In [1]: import numpy as np

In [2]: import numpy.linalg as la

In [3]: np.set_printoptions(precision=3, suppress=True, linewidth=140)

In [4]: def rd(a):
   ...:     return np.round(a, 3) + 0
   ...: 

In [5]: J = np.loadtxt("test6.csv", delimiter=",")

In [6]: rd(J)
Out[6]: 
array([[0.2  , 0.2  , 0.12 , 0.16 , 0.12 , 0.2  ],
       [0.214, 0.214, 0.071, 0.357, 0.071, 0.071],
       [0.05 , 0.2  , 0.2  , 0.15 , 0.25 , 0.15 ],
       [0.2  , 0.133, 0.333, 0.267, 0.067, 0.   ],
       [0.056, 0.222, 0.   , 0.278, 0.278, 0.167],
       [0.238, 0.095, 0.19 , 0.19 , 0.048, 0.238]])

In [7]: # rows sum to 1

In [8]: u = np.array([1, 6, 2])

In [9]: rd(np.cross(J[1, :3], J[3, :3]))
Out[9]: array([ 0.062, -0.057, -0.014])

In [10]: rd(np.convolve(J[1], u))
Out[10]: array([0.214, 1.5  , 1.786, 1.214, 2.357, 1.214, 0.571, 0.143])

In [11]: rd(np.polyval(u, J[1]))
Out[11]: array([3.332, 3.332, 2.434, 4.27 , 2.434, 2.434])

In [12]: x0 = np.array([-3, 8, 4, 2, 4, 3])

In [13]: y = J @ x0

In [14]: rd(y)
Out[14]: array([2.88 , 2.571, 4.   , 2.6  , 3.778, 2.095])

In [15]: rd(la.solve(J, 2 * y))
Out[15]: array([-6., 16.,  8.,  4.,  8.,  6.])

In [16]: rd(la.solve(J.T, J[0]))
Out[16]: array([1., 0., 0., 0., 0., 0.])

In [17]: W0 = np.loadtxt("dump.csv", delimiter=",")

In [18]: W0
Out[18]: 
array([[3., 1., 3., 3., 1., 1.],
       [2., 0., 0., 0., 0., 2.],
       [0., 3., 1., 2., 0., 2.],
       [2., 3., 3., 1., 1., 0.],
       [7., 1., 3., 3., 1., 5.]])

In [19]: U, s, Vt = la.svd(W0)

In [20]: rd(s)
Out[20]: array([11.938,  4.495,  2.865,  1.753,  0.   ])

In [21]: M2 = U[:, :4] @ np.diag(s[:4]) @ Vt[:4]

In [22]: rd(la.norm(W0 - M2, 2)), rd(s[4])
Out[22]: (np.float64(0.0), np.float64(0.0))

In [23]: rd(M2)
Out[23]: 
array([[3., 1., 3., 3., 1., 1.],
       [2., 0., 0., 0., 0., 2.],
       [0., 3., 1., 2., 0., 2.],
       [2., 3., 3., 1., 1., 0.],
       [7., 1., 3., 3., 1., 5.]])

In [24]: la.matrix_rank(M2)
Out[24]: np.int64(4)

In [25]: basis = np.array([[-2, -3, 0, -1], [-3, -2, -2, 2], [-2, 3, 1, 1]])

In [26]: F = np.repeat(basis, 14 // 3, axis=0)

In [27]: rng = np.random.default_rng(2419)

In [28]: F = F + 0.1 * rng.normal(size=F.shape)

In [29]: rd(F)
Out[29]: 
array([[-2.065, -2.858, -0.064, -0.987],
       [-2.056, -3.048,  0.228, -0.957],
       [-2.066, -2.943, -0.12 , -1.048],
       [-2.119, -2.976,  0.098, -1.022],
       [-3.114, -1.934, -2.177,  2.105],
       [-3.04 , -1.994, -1.855,  2.07 ],
       [-3.119, -2.046, -2.108,  1.966],
       [-2.901, -2.116, -1.877,  2.041],
       [-2.092,  2.979,  1.29 ,  1.095],
       [-1.904,  2.938,  0.973,  0.904],
       [-2.071,  3.076,  1.028,  0.931],
       [-2.153,  3.282,  1.028,  1.203]])

In [30]: M2 = F / la.norm(F, axis=1, keepdims=True)

In [31]: G = M2 @ M2.T

In [32]: rd(la.norm(M2, axis=1))
Out[32]: array([1., 1., 1., 1., 1., 1., 1., 1., 1., 1., 1., 1.])

In [33]: (G - 2 * np.eye(12)).round(6).argmax(axis=1)
Out[33]: array([ 2,  3,  0,  0,  6,  7,  4,  5, 10, 10,  9,  9])

In [34]: np.argwhere(np.triu(np.abs(G) > 0.95, 1))
Out[34]: 
array([[ 0,  1],
       [ 0,  2],
       [ 0,  3],
       [ 1,  2],
       [ 1,  3],
       [ 2,  3],
       [ 4,  5],
       [ 4,  6],
       [ 4,  7],
       [ 5,  6],
       [ 5,  7],
       [ 6,  7],
       [ 8,  9],
       [ 8, 10],
       [ 8, 11],
       [ 9, 10],
       [ 9, 11],
       [10, 11]])

In [35]: basis = F[[8, 10]].astype(float)

In [36]: for _ in range(3):
    ...:     idx = la.norm(F[:, None] - basis, axis=-1).argmin(axis=1)
    ...:     basis = np.array([F[idx == j].mean(axis=0) for j in range(2)])
    ...: 

In [37]: idx
Out[37]: array([1, 1, 1, 1, 1, 1, 1, 1, 0, 0, 0, 0])

In [38]: rd(basis)
Out[38]: 
array([[-2.055,  3.069,  1.08 ,  1.033],
       [-2.56 , -2.49 , -0.985,  0.521]])

In [39]: np.bincount(idx)
Out[39]: array([4, 8])

In [40]: np.abs(basis[1] - basis[0]).argmax()
Out[40]: np.int64(1)

In [41]: rd(basis[1] - basis[0])
Out[41]: array([-0.505, -5.558, -2.064, -0.512])

In [42]: q, _ = la.qr(np.array([[0.2], [-0.1], [0.0], [0.6], [0.9], [-0.5], [0.2]]))

In [43]: data = q @ q.T

In [44]: rd(data)
Out[44]: 
array([[ 0.026, -0.013,  0.   ,  0.079,  0.119, -0.066,  0.026],
       [-0.013,  0.007,  0.   , -0.04 , -0.06 ,  0.033, -0.013],
       [ 0.   ,  0.   ,  0.   ,  0.   ,  0.   ,  0.   ,  0.   ],
       [ 0.079, -0.04 ,  0.   ,  0.238,  0.358, -0.199,  0.079],
       [ 0.119, -0.06 ,  0.   ,  0.358,  0.536, -0.298,  0.119],
       [-0.066,  0.033,  0.   , -0.199, -0.298,  0.166, -0.066],
       [ 0.026, -0.013,  0.   ,  0.079,  0.119, -0.066,  0.026]])

In [45]: ang = np.radians(135)

In [46]: R = np.eye(7)

In [47]: R[4, 4] = R[0, 0] = np.cos(ang)

In [48]: R[4, 0], R[0, 4] = -np.sin(ang), np.sin(ang)

In [49]: rd(R)
Out[49]: 
array([[-0.707,  0.   ,  0.   ,  0.   ,  0.707,  0.   ,  0.   ],
       [ 0.   ,  1.   ,  0.   ,  0.   ,  0.   ,  0.   ,  0.   ],
       [ 0.   ,  0.   ,  1.   ,  0.   ,  0.   ,  0.   ,  0.   ],
       [ 0.   ,  0.   ,  0.   ,  1.   ,  0.   ,  0.   ,  0.   ],
       [-0.707,  0.   ,  0.   ,  0.   , -0.707,  0.   ,  0.   ],
       [ 0.   ,  0.   ,  0.   ,  0.   ,  0.   ,  1.   ,  0.   ],
       [ 0.   ,  0.   ,  0.   ,  0.   ,  0.   ,  0.   ,  1.   ]])

In [50]: M2 = data @ R.T

In [51]: rd(la.det(R)), rd(np.trace(R))
Out[51]: (np.float64(1.0), np.float64(3.586))

In [52]: rd(np.abs(M2 - data).max(axis=0))
Out[52]: array([0.176, 0.   , 0.   , 0.   , 1.   , 0.   , 0.   ])

In [53]: feats = np.array([[1, 3, 0, 1, 2], [0, 4, 2, 5, 1], [2, 3, 5, 3, 0]])

In [54]: feats[-1] = feats[0] + 5 * feats[1]

In [55]: feats
Out[55]: 
array([[ 1,  3,  0,  1,  2],
       [ 0,  4,  2,  5,  1],
       [ 1, 23, 10, 26,  7]])

In [56]: # rank 2

In [57]: G = feats.T @ feats

In [58]: (feats @ feats.T).shape
Out[58]: (3, 3)

In [59]: rd(la.eigvalsh(G)[::-1])
Out[59]: array([1409.699,    6.301,    0.   ,    0.   ,    0.   ])

In [60]: rd(feats @ la.pinv(feats) @ feats)
Out[60]: 
array([[ 1.,  3.,  0.,  1.,  2.],
       [ 0.,  4.,  2.,  5.,  1.],
       [ 1., 23., 10., 26.,  7.]])

In [61]: np.allclose(feats[:-1].T @ la.lstsq(feats[:-1].T, feats[-1])[0], feats[-1])
Out[61]: True

In [62]: A = np.load("run18.npy")

In [63]: A
Out[63]: 
array([[1.  , 0.9 , 0.81],
       [0.9 , 1.  , 0.9 ],
       [0.81, 0.9 , 1.  ]])

In [64]: evals, vecs = la.eigh(A)

In [65]: evals.sum(), np.trace(A)
Out[65]: (np.float64(3.0), np.float64(3.0))

In [66]: rd(evals)
Out[66]: array([0.069, 0.19 , 2.741])

In [67]: rd(la.svd(A, compute_uv=False))
Out[67]: array([2.741, 0.19 , 0.069])

In [68]: np.unique(evals.round(6) + 0, return_counts=True)[1]
Out[68]: array([1, 1, 1])

In [69]: rd(vecs.T @ A @ vecs)
Out[69]: 
array([[0.069, 0.   , 0.   ],
       [0.   , 0.19 , 0.   ],
       [0.   , 0.   , 2.741]])

In [70]: rd(vecs @ np.diag(evals) @ vecs.T)
Out[70]: 
array([[1.  , 0.9 , 0.81],
       [0.9 , 1.  , 0.9 ],
       [0.81, 0.9 , 1.  ]])

In [71]: rd(la.eigvalsh(A @ A))
Out[71]: array([0.005, 0.036, 7.511])

In [72]: x0 = np.ones(3)

In [73]: for _ in range(4):
    ...:     x0 = A @ x0
    ...:     x0 /= la.norm(x0)
    ...:     print(round(x0 @ A @ x0, 3))
    ...: 
2.741
2.741
2.741
2.741

In [74]: rd(x0)
Out[74]: array([0.571, 0.59 , 0.571])

In [75]: idx = rng.permutation(3)

In [76]: M2 = A[:, idx] * rng.choice([-1, 1], 3)

In [77]: M2
Out[77]: 
array([[ 0.81, -1.  , -0.9 ],
       [ 0.9 , -0.9 , -1.  ],
       [ 1.  , -0.81, -0.9 ]])

In [78]: U, _, Vt = la.svd(A.T @ M2)

In [79]: idx
Out[79]: array([2, 0, 1])

In [80]: ang = np.sort(rng.uniform(-2, 2, 31))

In [81]: m1 = np.c_[ang, ang ** 2, ang ** 3] @ np.array([[3, -1, -1, 0], [3, -1, 1, 2], [0, 2, -2, 2]])

In [82]: rd(m1)
Out[82]: 
array([[  4.34 , -13.162,  16.767,  -5.216],
       [  4.197, -12.756,  16.324,  -4.991],
       [  4.12 , -12.54 ,  16.088,  -4.872],
       [  2.009,  -6.881,   9.799,  -1.954],
       [  1.937,  -6.698,   9.591,  -1.868],
       [  1.461,  -5.5  ,   8.217,  -1.323],
       [  0.955,  -4.261,   6.769,  -0.798],
       [  0.291,  -2.68 ,   4.857,  -0.211],
       [ -0.487,  -0.847,   2.44 ,   0.258],
       [ -0.737,  -0.119,   1.252,   0.278],
       [ -0.74 ,   0.073,   0.812,   0.218],
       [ -0.729,   0.098,   0.736,   0.203],
       [ -0.099,   0.033,   0.035,   0.002],
       [  0.165,  -0.055,  -0.05 ,   0.006],
       [  0.967,  -0.289,  -0.225,   0.166],
       [  1.512,  -0.404,  -0.333,   0.371],
       [  2.624,  -0.522,  -0.598,   0.98 ],
       [  3.27 ,  -0.521,  -0.794,   1.434],
       [  3.753,  -0.488,  -0.962,   1.815],
       [  4.122,  -0.445,  -1.103,   2.128],
       [  5.223,  -0.229,  -1.593,   3.172],
       [  7.269,   0.501,  -2.771,   5.5  ],
       [  7.459,   0.589,  -2.897,   5.74 ],
       [  9.964,   2.047,  -4.827,   9.232],
       [ 10.505,   2.432,  -5.306,  10.063],
       [ 10.823,   2.669,  -5.597,  10.564],
       [ 11.122,   2.9  ,  -5.878,  11.043],
       [ 13.715,   5.182,  -8.574,  15.505],
       [ 13.742,   5.209,  -8.605,  15.555],
       [ 15.115,   6.619, -10.218,  18.135],
       [ 16.954,   8.711, -12.569,  21.807]])

In [83]: np.abs(np.diag(la.qr(m1)[1])) > 1e-9
Out[83]: array([ True,  True,  True, False])

In [84]: np.allclose(m1[:-1].T @ la.lstsq(m1[:-1].T, m1[-1])[0], m1[-1])
Out[84]: True

In [85]: try:
    ...:     la.inv(m1)
    ...: except la.LinAlgError as e:
    ...:     print("failed:", e)
    ...: 
failed: Last 2 dimensions of the array must be square

In [86]: la.lstsq(m1[:-1].T, m1[-1])[2]
Out[86]: np.int32(3)

In [87]: D = la.norm(m1[:, None] - m1[None], axis=-1)

In [88]: la.matrix_rank(D ** 2)
Out[88]: np.int64(5)

In [89]: D.shape
Out[89]: (31, 31)

In [90]: D[15].round(6).argsort(kind="stable")[:4]
Out[90]: array([15, 14, 16, 13])

In [91]: rd(D[:5, :5])
Out[91]: 
array([[ 0.   ,  0.657,  1.007, 10.201, 10.5  ],
       [ 0.657,  0.   ,  0.35 ,  9.545,  9.844],
       [ 1.007,  0.35 ,  0.   ,  9.195,  9.494],
       [10.201,  9.545,  9.195,  0.   ,  0.299],
       [10.5  ,  9.844,  9.494,  0.299,  0.   ]])

In [92]: U, s, Vt = la.svd(m1)

In [93]: rd(s)
Out[93]: array([67.571, 37.546,  5.541,  0.   ])

In [94]: M2 = U[:, :3] @ np.diag(s[:3]) @ Vt[:3]

In [95]: rd(la.norm(m1 - M2, 2)), rd(s[3])
Out[95]: (np.float64(0.0), np.float64(0.0))

In [96]: la.matrix_rank(M2)
Out[96]: np.int64(3)

In [97]: Xs = m1 - m1.mean(axis=0)

In [98]: U, s, Vt = la.svd(Xs, full_matrices=False)

In [99]: np.abs(Vt[0]).argmax()
Out[99]: np.int64(2)

In [100]: np.searchsorted(np.cumsum(s ** 2) / (s ** 2).sum(), 0.9) + 1
Out[100]: np.int64(2)

In [101]: rd(Xs.mean(axis=0))
Out[101]: array([0., 0., 0., 0.])

In [102]: idx = m1[:, 2] > np.median(m1[:, 2])

In [103]: u = m1[idx].mean(axis=0) - m1[~idx].mean(axis=0)

In [104]: rd((((m1 - m1.mean(axis=0)) @ u > 0) == idx).mean())
Out[104]: np.float64(0.871)

In [105]: ((m1 - m1.mean(axis=0)) @ u > 0).astype(int)
Out[105]: array([1, 1, 1, 1, 1, 1, 1, 1, 1, 1, 1, 1, 1, 1, 1, 1, 1, 1, 1, 0, 0, 0, 0, 0, 0, 0, 0, 0, 0, 0, 0])
